$ python -q
>>> import numpy as np
>>> import numpy.linalg as la
>>> np.set_printoptions(suppress=True, linewidth=200)
>>> def tidy(a):
...     return np.round(a, 2) + 0
... 
>>> feats = np.load("out17.npy")
>>> feats
array([[-2.,  0.,  0.,  0.],
       [ 0., -3.,  6., -1.],
       [ 0.,  4., -5., -6.],
       [ 0.,  1., -3.,  7.]])
>>> # 2 groups of indices that never mix
>>> (feats - feats.T) / 2
array([[ 0. ,  0. ,  0. ,  0. ],
       [ 0. ,  0. ,  1. , -1. ],
       [ 0. , -1. ,  0. , -1.5],
       [ 0. ,  1. ,  1.5,  0. ]])
>>> feats @ feats
array([[  4.,   0.,   0.,   0.],
       [  0.,  32., -45., -40.],
       [  0., -38.,  67., -16.],
       [  0.,  -8.,   0.,  66.]])
>>> tidy(la.det(feats))
np.float64(76.0)
>>> tidy(np.abs(la.eigvals(feats)).max())
np.float64(9.78)
>>> np.trace(feats)
np.float64(-3.0)
>>> t3 = np.stack([feats, 4 * feats, feats[::-1]])
>>> tidy(la.norm(t3, axis=(1, 2)))
array([13.64, 54.55, 13.64])
>>> tidy(la.det(t3))
array([   76., 19456.,    76.])
>>> (t3 @ feats.T).shape
(3, 4, 4)
>>> t3.sum(axis=0)
array([[-10.,   1.,  -3.,   7.],
       [  0., -11.,  25., -11.],
       [  0.,  17., -19., -31.],
       [ -2.,   5., -15.,  35.]])
>>> la.matrix_rank(t3.reshape(3, -1))
np.int64(2)
>>> la.matrix_rank(t3)
array([4, 4, 4])
>>> evals, evecs = la.eig(feats)
>>> tidy(np.sort(la.eigvals(feats @ feats)))
array([ 0.22,  4.  , 69.12, 95.67])
>>> tidy(np.prod(evals))
np.float64(76.0)
>>> u = np.array([-1, 2, 2, 1])
>>> M2 = feats + np.outer(u, np.eye(4)[2])
>>> tidy(la.det(M2) / la.det(feats)), tidy(1 + la.solve(feats, u)[2])
(np.float64(4.42), np.float64(4.42))
